$ python -q
>>> import numpy as np
>>> from numpy import linalg as LA
>>> np.set_printoptions(suppress=True, linewidth=140)
>>> K = np.loadtxt("mat.csv", delimiter=",")
>>> K
array([[ 1.,  0.,  0.,  0.],
       [-2.,  1.,  0.,  0.],
       [-1.,  2.,  1.,  0.],
       [-2., -3., -1.,  1.]])
>>> np.kron(np.eye(2, dtype=int), K)
array([[ 1.,  0.,  0.,  0.,  0.,  0.,  0.,  0.],
       [-2.,  1.,  0.,  0., -0.,  0.,  0.,  0.],
       [-1.,  2.,  1.,  0., -0.,  0.,  0.,  0.],
       [-2., -3., -1.,  1., -0., -0., -0.,  0.],
       [ 0.,  0.,  0.,  0.,  1.,  0.,  0.,  0.],
       [-0.,  0.,  0.,  0., -2.,  1.,  0.,  0.],
       [-0.,  0.,  0.,  0., -1.,  2.,  1.,  0.],
       [-0., -0., -0.,  0., -2., -3., -1.,  1.]])
>>> np.round(LA.eigvals(K).sum().real, 2)
np.float64(4.0)
>>> np.round(LA.det(2 * K), 2), round(float(LA.det(K)), 2)
(np.float64(16.0), 1.0)
>>> f = np.array([-2, -1])
>>> np.array([np.convolve(row, f, "same") for row in K])
array([[-2., -1.,  0.,  0.],
       [ 4.,  0., -1.,  0.],
       [ 2., -3., -4., -1.],
       [ 4.,  8.,  5., -1.]])
>>> np.convolve(K[3], f)
array([ 4.,  8.,  5., -1., -1.])
>>> np.polyval(f, K[3])
array([ 3.,  5.,  1., -3.])
>>> np.correlate(K[3], K[1], "full")
array([ 0.,  0., -2.,  1.,  5.,  3., -2.])
>>> rng = np.random.default_rng(1)
>>> idx = rng.permutation(4)
>>> idx
array([0, 1, 2, 3])
>>> A2 = K[idx][:, idx]
>>> np.allclose(A2, K)
True
>>> np.round(np.sort(np.abs(LA.eigvals(A2))), 2)
array([1., 1., 1., 1.])
>>> A2 = np.array([[-3, 3, 2, 2], [-1, -3, -3, -2], [-3, -3, -1, -1]])
>>> data = A2.T @ A2
>>> data
array([[19,  3,  0, -1],
       [ 3, 27, 18, 15],
       [ 0, 18, 14, 11],
       [-1, 15, 11,  9]])
>>> data.sum(axis=0)
array([21, 63, 43, 34])
>>> np.diff(data, axis=0)
array([[-16,  24,  18,  16],
       [ -3,  -9,  -4,  -4],
       [ -1,  -3,  -3,  -2]])
>>> data.shape
(4, 4)
>>> round(float(LA.norm(data)), 2)
52.22
>>> data.mean(axis=0)
array([ 5.25, 15.75, 10.75,  8.5 ])
>>> np.unravel_index(np.abs(data).argmax(), data.shape)
(np.int64(1), np.int64(1))
>>> np.unique(data.round(6), axis=0).shape
(4, 4)
>>> np.allclose(data[:-1].T @ LA.lstsq(data[:-1].T, data[-1])[0], data[-1])
True
>>> np.round(data @ LA.pinv(data) @ data, 2) + 0
array([[19.,  3.,  0., -1.],
       [ 3., 27., 18., 15.],
       [ 0., 18., 14., 11.],
       [-1., 15., 11.,  9.]])
>>> np.round(np.trace(LA.pinv(data) @ data), 2)
np.float64(3.0)
>>> np.abs(np.diag(LA.qr(data)[1])) > 1e-9
array([ True,  True,  True, False])
>>> A2 = np.array([[5, 8, -4], [5, -1, 3]])
>>> cent = np.kron(A2, data)
>>> round(LA.norm(cent, 2), 2), np.round(LA.norm(A2, 2) * LA.norm(data, 2), 2)
(np.float64(498.04), np.float64(498.04))
>>> LA.matrix_rank(cent)
np.int64(6)
>>> cent.shape
(8, 12)
>>> W0 = np.loadtxt("dump.csv", delimiter=",")
>>> W0
array([[-0.45, -1.99, -4.35],
       [ 0.82, -1.86, -4.26],
       [ 0.02, -2.08, -4.36],
       [-0.15, -1.68, -4.39],
       [-0.15, -2.26, -3.99],
       [ 0.6 , -1.8 , -4.13],
       [ 0.31, -1.8 , -3.68],
       [ 0.03, -1.66, -3.69],
       [-0.12, -2.43, -4.08],
       [-1.38,  2.35,  0.15],
       [-0.46,  1.68,  0.06],
       [-0.36,  1.89, -0.08],
       [-1.38,  1.97,  0.53],
       [-1.12,  1.96,  0.13],
       [-0.47,  2.43, -0.16],
       [-0.82,  1.76,  0.02],
       [-0.49,  1.85,  0.14],
       [-1.23,  1.63, -0.06],
       [ 2.29,  0.78,  4.5 ],
       [ 1.67,  0.68,  4.49],
       [ 1.94,  1.18,  5.2 ],
       [ 1.83,  1.2 ,  4.58],
       [ 2.47,  1.27,  5.1 ],
       [ 2.4 ,  1.16,  4.88],
       [ 2.34,  1.2 ,  4.91],
       [ 2.11,  1.19,  4.67],
       [ 1.91,  1.66,  4.7 ]])
>>> f = np.array([1, 1, 0, 2])
>>> A2 = K + np.outer(f, np.eye(4)[0])
>>> LA.matrix_rank(A2 - K)
np.int64(1)
>>> LA.matrix_rank(LA.inv(A2) - LA.inv(K), tol=1e-8)
np.int64(1)
>>> A2
array([[ 2.,  0.,  0.,  0.],
       [-1.,  1.,  0.,  0.],
       [-1.,  2.,  1.,  0.],
       [ 0., -3., -1.,  1.]])
>>> w, V = LA.eig(K)
>>> K @ V[:, 0] - w[0] * V[:, 0]
array([0., 0., 0., 0.])
>>> w
array([1., 1., 1., 1.])
>>> np.round(np.sort(LA.eigvals(K @ K)), 2)
array([1., 1., 1., 1.])
>>> np.round(np.sort(LA.eigvals(LA.inv(K))), 2)
array([1., 1., 1., 1.])
>>> idx = rng.permutation(3)
>>> A2 = W0[:, idx] * rng.choice([-1, 1], 3)
>>> A2
array([[-4.35, -0.45,  1.99],
       [-4.26,  0.82,  1.86],
       [-4.36,  0.02,  2.08],
       [-4.39, -0.15,  1.68],
       [-3.99, -0.15,  2.26],
       [-4.13,  0.6 ,  1.8 ],
       [-3.68,  0.31,  1.8 ],
       [-3.69,  0.03,  1.66],
       [-4.08, -0.12,  2.43],
       [ 0.15, -1.38, -2.35],
       [ 0.06, -0.46, -1.68],
       [-0.08, -0.36, -1.89],
       [ 0.53, -1.38, -1.97],
       [ 0.13, -1.12, -1.96],
       [-0.16, -0.47, -2.43],
       [ 0.02, -0.82, -1.76],
       [ 0.14, -0.49, -1.85],
       [-0.06, -1.23, -1.63],
       [ 4.5 ,  2.29, -0.78],
       [ 4.49,  1.67, -0.68],
       [ 5.2 ,  1.94, -1.18],
       [ 4.58,  1.83, -1.2 ],
       [ 5.1 ,  2.47, -1.27],
       [ 4.88,  2.4 , -1.16],
       [ 4.91,  2.34, -1.2 ],
       [ 4.67,  2.11, -1.19],
       [ 4.7 ,  1.91, -1.66]])
>>> Uu, _, Vt = LA.svd(W0.T @ A2)
>>> idx
array([2, 0, 1])
>>> cen = W0 - W0.mean(axis=0)
>>> Uu, sv, Vt = LA.svd(cen, full_matrices=False)
>>> np.searchsorted(np.cumsum(sv ** 2) / (sv ** 2).sum(), 0.9) + 1
np.int64(2)
>>> round((sv ** 2).sum() ** 2 / (sv ** 4).sum(), 2)
np.float64(1.29)
>>> np.round(np.abs(Vt[-1]), 2)
array([0.72, 0.58, 0.37])
>>> np.round(cen.mean(axis=0), 2) + 0
array([0., 0., 0.])
>>> LA.matrix_rank(cen)
np.int64(3)
>>> np.abs(Uu[:, 0]).argmax()
np.int64(0)
>>> (np.sign(Uu[:, 0]) == np.sign(Uu[0, 0])).astype(int)
array([1, 1, 1, 1, 1, 1, 1, 1, 1, 0, 0, 0, 0, 0, 0, 1, 0, 1, 0, 0, 0, 0, 0, 0, 0, 0, 0])
